% python3 -q
>>> import numpy as np
>>> np.set_printoptions(precision=3, suppress=True, linewidth=140, floatmode="fixed")
>>> rd = lambda a: np.round(a, 3) + 0
>>> M = np.load("data.npy")
>>> print(M)
[[5.000 1.000 1.000 1.000 1.000 1.000 1.000 1.000]
 [1.000 5.000 1.000 1.000 1.000 1.000 1.000 1.000]
 [1.000 1.000 5.000 1.000 1.000 1.000 1.000 1.000]
 [1.000 1.000 1.000 5.000 1.000 1.000 1.000 1.000]
 [1.000 1.000 1.000 1.000 5.000 1.000 1.000 1.000]
 [1.000 1.000 1.000 1.000 1.000 5.000 1.000 1.000]
 [1.000 1.000 1.000 1.000 1.000 1.000 5.000 1.000]
 [1.000 1.000 1.000 1.000 1.000 1.000 1.000 5.000]]
>>> x0 = np.array([-2, 0, 2, -3, 0, 1, 3, 3])
>>> a = np.maximum(M @ x0, 0)
>>> print(rd(np.tanh(M @ x0)))
[-0.999  0.999  1.000 -1.000  0.999  1.000  1.000  1.000]
>>> print(np.maximum(M @ (3 * x0), 0))
[ 0.000 12.000 36.000  0.000 12.000 24.000 48.000 48.000]
>>> print(np.flatnonzero(a > 1e-9))
[1 2 4 5 6 7]
>>> print(M.T @ a)
[ 60.000  76.000 108.000  60.000  76.000  92.000 124.000 124.000]
>>> print(a)
[ 0.000  4.000 12.000  0.000  4.000  8.000 16.000 16.000]
>>> other = np.array([[3, 3, 1],
...     [3, 2, 1],
...     [2, 3, 1],
...     [2, 2, 1],
...     [1, 2, 1],
...     [3, 1, 0],
...     [2, 1, 0],
...     [1, 1, 0]])
>>> print(np.linalg.matrix_rank(np.vstack([M, other.T])))
8
>>> print(np.linalg.matrix_rank(M @ other))
3
>>> print(other.T @ M.T)
[[29.000 29.000 25.000 25.000 21.000 29.000 25.000 21.000]
 [27.000 23.000 27.000 23.000 23.000 19.000 19.000 19.000]
 [ 9.000  9.000  9.000  9.000  9.000  5.000  5.000  5.000]]
>>> print(np.vstack([M, other.T]).shape)
(11, 8)
>>> print(np.einsum("ik,kj->ji", M, other))
[[29.000 29.000 25.000 25.000 21.000 29.000 25.000 21.000]
 [27.000 23.000 27.000 23.000 23.000 19.000 19.000 19.000]
 [ 9.000  9.000  9.000  9.000  9.000  5.000  5.000  5.000]]
>>> ev, V = np.linalg.eigh(M)
>>> x0 = np.array([0, 2, 2, 1, 2, 2, -2, 0])
>>> print(rd(V * np.abs(ev) @ V.T))
[[5.000 1.000 1.000 1.000 1.000 1.000 1.000 1.000]
 [1.000 5.000 1.000 1.000 1.000 1.000 1.000 1.000]
 [1.000 1.000 5.000 1.000 1.000 1.000 1.000 1.000]
 [1.000 1.000 1.000 5.000 1.000 1.000 1.000 1.000]
 [1.000 1.000 1.000 1.000 5.000 1.000 1.000 1.000]
 [1.000 1.000 1.000 1.000 1.000 5.000 1.000 1.000]
 [1.000 1.000 1.000 1.000 1.000 1.000 5.000 1.000]
 [1.000 1.000 1.000 1.000 1.000 1.000 1.000 5.000]]
>>> print(rd(V * np.sqrt(ev) @ V.T))
[[2.183 0.183 0.183 0.183 0.183 0.183 0.183 0.183]
 [0.183 2.183 0.183 0.183 0.183 0.183 0.183 0.183]
 [0.183 0.183 2.183 0.183 0.183 0.183 0.183 0.183]
 [0.183 0.183 0.183 2.183 0.183 0.183 0.183 0.183]
 [0.183 0.183 0.183 0.183 2.183 0.183 0.183 0.183]
 [0.183 0.183 0.183 0.183 0.183 2.183 0.183 0.183]
 [0.183 0.183 0.183 0.183 0.183 0.183 2.183 0.183]
 [0.183 0.183 0.183 0.183 0.183 0.183 0.183 2.183]]
>>> print(np.abs(M).sum(axis=1).max(), np.abs(ev).max())
12.0 12.0
>>> print((np.sign(V[:, -1].round(6)) == np.sign(V[0, -1].round(6))).astype(int))
[1 1 1 1 1 1 1 1]
>>> ev, V = np.linalg.eigvalsh(M)
Traceback (most recent call last):
  File "<python-input-24>", line 1, in <module>
    ev, V = np.linalg.eigvalsh(M)
    ^^^^^
ValueError: too many values to unpack (expected 2)
>>> ev, V = np.linalg.eigh(M)
>>> print(rd(ev))
[ 4.000  4.000  4.000  4.000  4.000  4.000  4.000 12.000]
>>> print(rd(V @ np.diag(ev) @ V.T))
[[5.000 1.000 1.000 1.000 1.000 1.000 1.000 1.000]
 [1.000 5.000 1.000 1.000 1.000 1.000 1.000 1.000]
 [1.000 1.000 5.000 1.000 1.000 1.000 1.000 1.000]
 [1.000 1.000 1.000 5.000 1.000 1.000 1.000 1.000]
 [1.000 1.000 1.000 1.000 5.000 1.000 1.000 1.000]
 [1.000 1.000 1.000 1.000 1.000 5.000 1.000 1.000]
 [1.000 1.000 1.000 1.000 1.000 1.000 5.000 1.000]
 [1.000 1.000 1.000 1.000 1.000 1.000 1.000 5.000]]
>>> print(rd(np.linalg.eigvalsh(M + -3 * np.eye(8))))
[1.000 1.000 1.000 1.000 1.000 1.000 1.000 9.000]
